$ python3 -q
>>> import numpy as np
>>> from numpy import linalg as LA
>>> np.set_printoptions(suppress=True, linewidth=140)
>>> def rd(a):
...     return np.round(a, 3) + 0
... 
>>> Q, _ = LA.qr(np.array([[0.1, -0.9, 0.8, -1.9, 0.4],
...     [0.0, 2.6, 0.5, -1.8, 0.8],
...     [0.2, 0.0, 0.6, -1.5, -0.4],
...     [-1.6, -0.8, 1.4, 0.7, 0.7],
...     [0.0, -0.4, 0.3, 0.3, -0.2],
...     [-0.1, -1.8, -0.2, -0.6, -1.6]]))
>>> A = Q @ Q.T
>>> rd(A)
array([[ 0.965, -0.057,  0.11 ,  0.014, -0.128, -0.042],
       [-0.057,  0.908,  0.179,  0.023, -0.208, -0.069],
       [ 0.11 ,  0.179,  0.652, -0.045,  0.403,  0.134],
       [ 0.014,  0.023, -0.045,  0.994,  0.052,  0.017],
       [-0.128, -0.208,  0.403,  0.052,  0.532, -0.155],
       [-0.042, -0.069,  0.134,  0.017, -0.155,  0.948]])
>>> f = np.array([1, 1, 1])
>>> rd(np.correlate(A[2], A[4], "full"))
array([-0.017,  0.031,  0.   ,  0.408, -0.003,  0.403, -0.084,  0.096, -0.024, -0.079, -0.017])
>>> [round(float(x), 3) for x in LA.svd(A, compute_uv=False)[:3]]
[1.0, 1.0, 1.0]
>>> rd(LA.norm(A, 2) / LA.norm(A))
np.float64(0.447)
>>> np.argsort(-LA.norm(A, axis=0).round(6), kind="stable")[:3]
array([3, 0, 5])
>>> vals, V = LA.eigh(A)
>>> rd(V.T @ A @ V)
array([[0., 0., 0., 0., 0., 0.],
       [0., 1., 0., 0., 0., 0.],
       [0., 0., 1., 0., 0., 0.],
       [0., 0., 0., 1., 0., 0.],
       [0., 0., 0., 0., 1., 0.],
       [0., 0., 0., 0., 0., 1.]])
>>> (vals > 1e-8).sum(), (vals < -1e-8).sum()
(np.int64(5), np.int64(0))
>>> rd(vals)
array([0., 1., 1., 1., 1., 1.])
>>> rd(A @ LA.pinv(A) @ A)
array([[ 0.965, -0.057,  0.11 ,  0.014, -0.128, -0.042],
       [-0.057,  0.908,  0.179,  0.023, -0.208, -0.069],
       [ 0.11 ,  0.179,  0.652, -0.045,  0.403,  0.134],
       [ 0.014,  0.023, -0.045,  0.994,  0.052,  0.017],
       [-0.128, -0.208,  0.403,  0.052,  0.532, -0.155],
       [-0.042, -0.069,  0.134,  0.017, -0.155,  0.948]])
>>> np.allclose(A[:-1].T @ LA.lstsq(A[:-1].T, A[-1])[0], A[-1])
True
>>> X = np.load("case5.npy")
>>> X
array([[ 1,  0,  0,  0,  0,  0,  0,  0],
       [ 0,  1,  0,  0,  0,  0,  0,  0],
       [ 3,  3, -1,  0,  0,  0,  0,  0],
       [ 1,  0,  1,  0,  0,  0,  0,  0],
       [ 2, -3,  2, -2,  3,  0,  0,  0],
       [ 0, -3, -3,  1,  3, -3,  0,  0],
       [ 1,  1,  2,  1,  2, -3,  0,  0],
       [-1, -3,  1,  3, -3,  0, -2, -1]])
>>> LA.matrix_rank(X - X[0, 0] * np.eye(8))
np.int64(6)
>>> [int(LA.matrix_rank(LA.matrix_power(X, p))) for p in range(1, 9)]
[7, 6, 6, 6, 6, 6, 6, 6]
>>> X @ X
array([[  1,   0,   0,   0,   0,   0,   0,   0],
       [  0,   1,   0,   0,   0,   0,   0,   0],
       [  0,   0,   1,   0,   0,   0,   0,   0],
       [  4,   3,  -1,   0,   0,   0,   0,   0],
       [ 12,  -6,   2,  -6,   9,   0,   0,   0],
       [ -2, -12,  19,  -9,   0,   9,   0,   0],
       [ 12,  10,  12,  -7,  -3,   9,   0,   0],
       [ -2,  10,  -9,   1, -10,   6,   2,   1]])
>>> mat = np.loadtxt("run13.csv", delimiter=",")
>>> mat
array([[-1.,  1.,  0.,  0.,  0.,  0.],
       [ 0., -1.,  1.,  0.,  0.,  0.],
       [ 0.,  0., -1.,  1.,  0.,  0.],
       [ 0.,  0.,  0., -1.,  1.,  0.],
       [ 0.,  0.,  0.,  0., -1.,  1.],
       [ 0.,  0.,  0.,  0.,  0., -1.]])
>>> W1 = np.array([[-3, 3, 1, 2, -2, 1],
...     [2, 2, -1, 0, 0, 0],
...     [-3, 3, -1, -3, -3, -1],
...     [-2, 2, 3, 3, 2, 0],
...     [1, 1, -1, -1, -2, 0],
...     [-2, 3, -3, 2, 1, 0]])
>>> coef = np.array([2, 3, 3, 0, 1, 3])
>>> act = np.maximum(mat @ W1 + coef, 0)
>>> rd((act > 0).mean(axis=0))
array([0.667, 0.833, 0.833, 0.333, 0.5  , 1.   ])
>>> basis = np.array([[0, 1, 1],
...     [-3, 0, 3],
...     [-3, 3, 0],
...     [-3, 3, 1],
...     [2, -1, 1],
...     [1, -3, 2]])
>>> (act @ basis).round(6).argmax(axis=1)
array([2, 2, 2, 2, 2, 1])
>>> W1 @ basis
array([[-21,   5,   8],
       [ -3,  -1,   8],
       [ -4,  -9,  -2],
       [-20,  14,   9],
       [ -1,  -3,   1],
       [ -4,  -6,  10]])
>>> rng = np.random.default_rng(288696)
>>> idx = rng.permutation(6)
>>> idx
array([0, 5, 2, 3, 4, 1])
>>> M2 = mat[idx][:, idx]
>>> np.diag(M2)
array([-1., -1., -1., -1., -1., -1.])
>>> np.trace(M2)
np.float64(-6.0)
>>> rd(LA.det(M2)), rd(LA.det(mat[idx]))
(np.float64(1.0), np.float64(-1.0))
>>> F = np.arange(40).reshape(5, 8) + 4
>>> F
array([[ 4,  5,  6,  7,  8,  9, 10, 11],
       [12, 13, 14, 15, 16, 17, 18, 19],
       [20, 21, 22, 23, 24, 25, 26, 27],
       [28, 29, 30, 31, 32, 33, 34, 35],
       [36, 37, 38, 39, 40, 41, 42, 43]])
>>> left, sig, vt = LA.svd(F)
>>> V = vt[:(sig > 1e-8).sum()]
>>> x = F[3] + 5 * F[4] + rng.integers(2) * np.eye(8)[5]
>>> x
array([208., 214., 220., 226., 232., 239., 244., 250.])
>>> rd(np.diag(V.T @ V))
array([0.417, 0.274, 0.179, 0.131, 0.131, 0.179, 0.274, 0.417])
>>> LA.matrix_rank(np.vstack([F, x]))
np.int64(3)
>>> t3 = np.stack([F, -3 * F, F[::-1]])
>>> LA.matrix_rank(t3)
array([2, 2, 2])
>>> np.einsum("bij,cij->bc", t3, t3)
array([[ 27420, -82260,  17180],
       [-82260, 246780, -51540],
       [ 17180, -51540,  27420]])
>>> t3.shape
(3, 5, 8)
>>> rd(LA.norm(t3, axis=(1, 2)))
array([165.59, 496.77, 165.59])
>>> (t3 @ F.T).shape
(3, 5, 5)
>>> rank = LA.matrix_rank(F)
>>> rank
np.int64(2)
>>> ns = LA.svd(F)[2][rank:].T
>>> LA.matrix_rank(F.T @ F), LA.matrix_rank(F @ F.T)
(np.int64(2), np.int64(2))
>>> [int(LA.matrix_rank(np.delete(F, i, axis=0))) for i in range(5)]
[2, 2, 2, 2, 2]
>>> [int(LA.matrix_rank(F[:i])) for i in range(1, len(F) + 1)]
[1, 2, 2, 2, 2]
>>> ns.shape
(8, 6)
>>> [int(LA.matrix_rank(F[:, :j + 1])) for j in range(8)]
[1, 2, 2, 2, 2, 2, 2, 2]
>>> LA.cond(F) > 100
np.True_
>>> [round(float(x), 3) for x in LA.svd(F, compute_uv=False)[:3]]
[165.471, 6.266, 0.0]
>>> m1 = np.load("arr.npy")
>>> m1
array([[-0.4, -0.1,  0.4,  1.2,  1.4,  0.5, -0.7, -1. ,  1.3, -0.2],
       [ 1. , -1.3, -0.7, -1.2,  0.2,  1.4,  0.3,  0.7, -0.9,  1.5],
       [-1. ,  1.2,  0. ,  0.3,  0.3,  1.7, -1. , -0.2, -1.4,  1.2]])
>>> G = m1.T @ m1
>>> (m1 @ m1.T).shape
(3, 3)
>>> rd(LA.svd(m1, compute_uv=False) ** 2)
array([13.141,  9.863,  4.406])
>>> np.allclose(G, G.T)
True
>>> rd(np.diag(G))
array([2.16, 3.14, 0.65, 2.97, 2.09, 5.1 , 1.58, 1.53, 4.46, 3.73])
>>> rd(LA.eigvalsh(G)[::-1])
array([13.141,  9.863,  4.406,  0.   ,  0.   ,  0.   ,  0.   ,  0.   ,  0.   ,  0.   ])
>>> rd(LA.norm(m1) ** 2 / LA.norm(m1, 2) ** 2)
np.float64(2.086)
>>> rd(LA.norm(m1, axis=0))
array([1.47 , 1.772, 0.806, 1.723, 1.446, 2.258, 1.257, 1.237, 2.112, 1.931])
>>> rd(LA.norm(m1, axis=1))
array([2.683, 3.203, 3.154])
>>> rd(LA.norm(m1, 2))
np.float64(3.625)
>>> np.abs(F).max()
np.int64(43)
>>> rd(LA.svd(F, compute_uv=False))
array([165.471,   6.266,   0.   ,   0.   ,   0.   ])
>>> F.mean(axis=0)
array([20., 21., 22., 23., 24., 25., 26., 27.])
>>> F[5]
Traceback (most recent call last):
  File "<python-input-78>", line 1, in <module>
    F[5]
    ~^^^
IndexError: index 5 is out of bounds for axis 0 with size 5
>>> F - F[0]
array([[ 0,  0,  0,  0,  0,  0,  0,  0],
       [ 8,  8,  8,  8,  8,  8,  8,  8],
       [16, 16, 16, 16, 16, 16, 16, 16],
       [24, 24, 24, 24, 24, 24, 24, 24],
       [32, 32, 32, 32, 32, 32, 32, 32]])
>>> np.unravel_index(np.abs(F).argmax(), F.shape)
(np.int64(4), np.int64(7))
>>> rd(LA.norm(F))
np.float64(165.59)
>>> W1 = np.array([[0, 2, 0, 0, 0],
...     [0, 0, 5, 4, 5],
...     [3, 3, 1, 1, 4],
...     [5, 5, 0, 0, 5],
...     [1, 3, 3, 0, 5],
...     [4, 2, 0, 0, 4],
...     [3, 4, 5, 0, 4],
...     [2, 2, 3, 2, 0],
...     [2, 2, 4, 5, 3],
...     [5, 1, 1, 1, 3]])
>>> coef = np.array([-3, -1, -2, 2, -2])
>>> act = np.maximum(m1 @ W1 + coef, 0)
>>> (act > 0).astype(int)
array([[1, 1, 1, 1, 1],
       [1, 0, 0, 0, 0],
       [1, 0, 0, 1, 1]])
>>> basis = np.array([[3, 3], [0, 3], [1, 2], [3, 2], [3, 0]])
>>> rd(act @ basis)
array([[78.6, 53.7],
       [ 8.1,  8.1],
       [45.6, 17.4]])
>>> t = np.radians(90)
>>> r_ = np.eye(10)
>>> r_[3, 3] = r_[5, 5] = np.cos(t)
>>> r_[3, 5], r_[5, 3] = -np.sin(t), np.sin(t)
>>> rd(r_)
array([[ 1.,  0.,  0.,  0.,  0.,  0.,  0.,  0.,  0.,  0.],
       [ 0.,  1.,  0.,  0.,  0.,  0.,  0.,  0.,  0.,  0.],
       [ 0.,  0.,  1.,  0.,  0.,  0.,  0.,  0.,  0.,  0.],
       [ 0.,  0.,  0.,  0.,  0., -1.,  0.,  0.,  0.,  0.],
       [ 0.,  0.,  0.,  0.,  1.,  0.,  0.,  0.,  0.,  0.],
       [ 0.,  0.,  0.,  1.,  0.,  0.,  0.,  0.,  0.,  0.],
       [ 0.,  0.,  0.,  0.,  0.,  0.,  1.,  0.,  0.,  0.],
       [ 0.,  0.,  0.,  0.,  0.,  0.,  0.,  1.,  0.,  0.],
       [ 0.,  0.,  0.,  0.,  0.,  0.,  0.,  0.,  1.,  0.],
       [ 0.,  0.,  0.,  0.,  0.,  0.,  0.,  0.,  0.,  1.]])
>>> M2 = m1 @ r_.T
>>> rd(M2)
array([[-0.4, -0.1,  0.4, -0.5,  1.4,  1.2, -0.7, -1. ,  1.3, -0.2],
       [ 1. , -1.3, -0.7, -1.4,  0.2, -1.2,  0.3,  0.7, -0.9,  1.5],
       [-1. ,  1.2,  0. , -1.7,  0.3,  0.3, -1. , -0.2, -1.4,  1.2]])
>>> feats = np.load("layer14.npy")
>>> feats
array([[-1., -3., -1.,  2., -2.,  0.,  0.,  0.,  0.],
       [-2.,  0., -2.,  1.,  2.,  0.,  0.,  0.,  0.],
       [-2.,  1.,  0., -3., -1.,  0.,  0.,  0.,  0.],
       [ 2.,  1., -1., -2., -1.,  0.,  0.,  0.,  0.],
       [ 0.,  2.,  0., -3., -3.,  0.,  0.,  0.,  0.],
       [ 0.,  0.,  0.,  0.,  0., -2., -3., -1., -1.],
       [ 0.,  0.,  0.,  0.,  0., -3., -3., -3., -2.],
       [ 0.,  0.,  0.,  0.,  0.,  2., -1.,  3., -1.],
       [ 0.,  0.,  0.,  0.,  0., -1.,  0.,  3., -1.]])
>>> f = np.array([1, 1])
>>> np.polyval(f, feats[5])
array([ 1.,  1.,  1.,  1.,  1., -1., -2.,  0.,  0.])
>>> np.convolve(feats[5], f)
array([ 0.,  0.,  0.,  0.,  0., -2., -5., -4., -2., -1.])
>>> x = np.array([0, 0, 3, 3, 1, 0, 2, 3, 2])
>>> target = feats @ x
>>> coef, lr = np.zeros(9), 1 / LA.norm(feats, 2) ** 2
>>> for i in range(4):
...     coef -= lr * feats.T @ (feats @ coef - target)
...     if i % 1 == 0: print(i, round(LA.norm(feats @ coef - target), 3))
... 
0 8.404
1 7.12
2 6.223
3 5.52
>>> rd(coef)
array([ 0.403, -0.89 ,  1.106,  2.104,  1.356,  1.32 ,  1.921,  2.334,  0.787])
>>> rd(LA.cond(feats))
np.float64(8.769)
>>> M2 = feats + rng.integers(-2, 3, (9, 7)) @ rng.integers(-2, 3, (7, 9))
>>> M2
array([[  3.,   1.,   3.,  -5.,  -8.,  11.,   5.,  10.,   4.],
       [  6.,   2.,   8.,  -5.,  -7.,   7.,   9.,   3.,   4.],
       [  0.,  -2.,  -2.,   2.,   4.,   3.,  -2.,  -1.,   0.],
       [  4.,   1.,  -6.,  -2.,  -1.,   7.,   2.,   8.,   3.],
       [  7.,   2.,   3.,   1.,   1.,   8.,   0.,  -2.,   3.],
       [ 10., -11.,  -4., -10., -10.,  -1.,  -4.,  -1.,   1.],
       [ -3.,   4.,  -7.,  -5.,   1.,  -5.,  -5.,   3.,  -5.],
       [  2.,  -9.,  -1.,   1.,  -5.,  -4.,   0.,  -3.,   0.],
       [ -1.,  -8., -13.,  -4.,  -3., -10.,  -3.,   4.,  -4.]])
>>> LA.matrix_rank(M2 - feats, tol=1e-8)
np.int64(7)
>>> arr = np.load("test13.npy")
>>> arr
array([[ 0, -1,  4,  2],
       [ 0,  0, -5,  4],
       [ 0,  0,  0, -2],
       [ 0,  0,  0,  0]])
>>> rd(LA.norm(arr) ** 2 / LA.norm(arr, 2) ** 2)
np.float64(1.394)
>>> rd(LA.norm(arr[2] - arr[0]))
np.float64(5.745)
>>> rd(LA.norm(arr, 2))
np.float64(6.882)
>>> rd(LA.norm(arr, axis=1))
array([4.583, 6.403, 2.   , 0.   ])
>>> np.abs(np.diag(LA.qr(arr)[1])) > 1e-9
array([False, False, False, False])
>>> rd(np.trace(LA.pinv(arr) @ arr))
np.float64(3.0)
>>> LA.lstsq(arr[:-1].T, arr[-1])[2]
np.int32(3)
>>> np.allclose(arr[:-1].T @ LA.lstsq(arr[:-1].T, arr[-1])[0], arr[-1])
True
>>> np.unique(arr.round(6), axis=0).shape
(4, 4)
>>> K = np.load("out11.npy")
>>> K
array([[ 0,  0,  0,  0],
       [ 0,  0,  0, -3],
       [ 0,  0,  0, -3],
       [ 0,  0,  3,  2],
       [ 0,  0,  0,  0],
       [-1,  0,  0,  0],
       [ 1,  0,  0,  0],
       [ 0,  0,  0,  1],
       [ 0,  0,  0,  2],
       [ 0,  2,  0,  3]])
>>> G = np.cov(K, rowvar=False)
>>> rd(np.polyfit(K[:, 3], K[:, 2], 1))
array([0.152, 0.27 ])
>>> rd(np.corrcoef(K.T))
array([[ 1.   ,  0.   ,  0.   ,  0.   ],
       [ 0.   ,  1.   , -0.111,  0.495],
       [ 0.   , -0.111,  1.   ,  0.318],
       [ 0.   ,  0.495,  0.318,  1.   ]])
>>> np.median(K, axis=0)
array([0., 0., 0., 0.])
>>> rd(G)
array([[ 0.222,  0.   ,  0.   ,  0.   ],
       [ 0.   ,  0.4  , -0.067,  0.622],
       [ 0.   , -0.067,  0.9  ,  0.6  ],
       [ 0.   ,  0.622,  0.6  ,  3.956]])
>>> np.argsort(-K.std(axis=0).round(6), kind="stable")
array([3, 2, 1, 0])
>>> Q, V = LA.qr(K[:, :2])[0], LA.qr(K[:, 2:])[0]
>>> sig = LA.svd(Q.T @ V, compute_uv=False)
>>> rd(LA.norm(Q @ Q.T - V @ V.T, 2))
np.float64(1.0)
>>> rd(sig)
array([0.53, 0.  ])
>>> rd(np.degrees(np.arccos(sig.clip(0, 1))))
array([57.972, 90.   ])
